$ python3 -q
>>> import numpy as np
>>> np.set_printoptions(precision=4, suppress=True, linewidth=160, floatmode="fixed")
>>> r0 = np.array([3, 1, 3])
>>> mat = 5 * np.eye(3) + np.outer(r0, r0)
>>> print(mat)
[[14.0000  3.0000  9.0000]
 [ 3.0000  6.0000  3.0000]
 [ 9.0000  3.0000 14.0000]]
>>> # equal to its transpose
>>> print((mat - mat.T) / 2)
[[0.0000 0.0000 0.0000]
 [0.0000 0.0000 0.0000]
 [0.0000 0.0000 0.0000]]
>>> print(np.allclose(mat @ mat.T, mat.T @ mat))
True
>>> print(np.linalg.matrix_power(mat, 4))
[[157486.0000  52287.0000 156861.0000]
 [ 52287.0000  18054.0000  52287.0000]
 [156861.0000  52287.0000 157486.0000]]
>>> print(np.trace(mat))
34.0
>>> B = np.array([[-2, 2, -2], [-2, -1, 2], [-1, -1, -2]])
>>> print(np.einsum("ik,kj->ij", mat, B))
[[-43.0000  16.0000 -40.0000]
 [-21.0000  -3.0000   0.0000]
 [-38.0000   1.0000 -40.0000]]
>>> print(np.einsum("ik,kj->ji", mat, B))
[[-43.0000 -21.0000 -38.0000]
 [ 16.0000  -3.0000   1.0000]
 [-40.0000   0.0000 -40.0000]]
>>> print(np.vstack([mat, B.T]).shape)
(6, 3)
>>> print(np.linalg.matrix_rank(np.vstack([mat, B.T])))
3
>>> print(B.T @ mat.T)
[[-43.0000 -21.0000 -38.0000]
 [ 16.0000  -3.0000   1.0000]
 [-40.0000   0.0000 -40.0000]]
>>> print(mat @ B)
[[-43.0000  16.0000 -40.0000]
 [-21.0000  -3.0000   0.0000]
 [-38.0000   1.0000 -40.0000]]
>>> hat = np.triu(np.array([[-8, -6, -3], [-7, -1, 2], [1, -7, -7]]), 1) + np.eye(3)
>>> B = hat @ mat @ np.linalg.inv(hat)
>>> print(B)
[[ -31.0000 -228.0000  312.0000]
 [  21.0000  138.0000 -182.0000]
 [   9.0000   57.0000  -73.0000]]
>>> print(np.poly(B))
[   1.0000  -34.0000  265.0000 -600.0000]
>>> print(np.trace(B), np.trace(mat))
34.0 34.0
>>> print(np.linalg.matrix_rank(B))
3
>>> r0 = np.array([-2, 0, 1])
>>> print(np.polyval(r0, B[1]))
[  -881.0000 -38087.0000 -66247.0000]
>>> r0 = np.array([-4, 4, 5])
>>> B = mat + np.outer(r0, np.eye(3)[1])
>>> print(np.round(np.linalg.det(B) / np.linalg.det(mat), 4), np.round(1 + np.linalg.solve(mat, r0)[1], 4))
1.7417 1.7417
>>> A = np.array([[-0.1, 0.8, 4.0, 0.2], [1.4, 1.3, -4.0, 0.2], [0.4, 2.0, 4.5, -0.1]])
>>> rng = np.random.default_rng(416)
>>> B = A + rng.integers(-2, 3, (3, 2)) @ rng.integers(-2, 3, (2, 4))
>>> print(B)
[[-5.1000 -1.2000  3.0000 -1.8000]
 [ 0.4000  1.3000 -3.0000 -1.8000]
 [-0.6000  1.0000  2.5000  1.9000]]
>>> print(np.linalg.matrix_rank(B - A, tol=1e-8))
2
>>> feats = np.array([[0, 0, 0],
...     [0, 0, 0],
...     [1, 3, 1],
...     [0, 0, 0],
...     [0, 0, 0],
...     [0, 0, 0],
...     [0, 2, 1],
...     [1, 3, 1],
...     [0, 0, 0],
...     [0, 3, 3],
...     [0, 3, 3],
...     [0, 0, 0],
...     [0, 5, 4]])
>>> # row 1 repeats row 0
>>> hat = feats @ np.linalg.solve(feats.T @ feats, feats.T)
>>> print(np.trace(hat))
3.0
>>> print(np.linalg.matrix_rank(np.eye(13) - hat))
10
>>> print(np.diag(hat))
[0.0000 0.0000 0.5000 0.0000 0.0000 0.0000 0.6000 0.5000 0.0000 0.4000 0.4000 0.0000 0.6000]
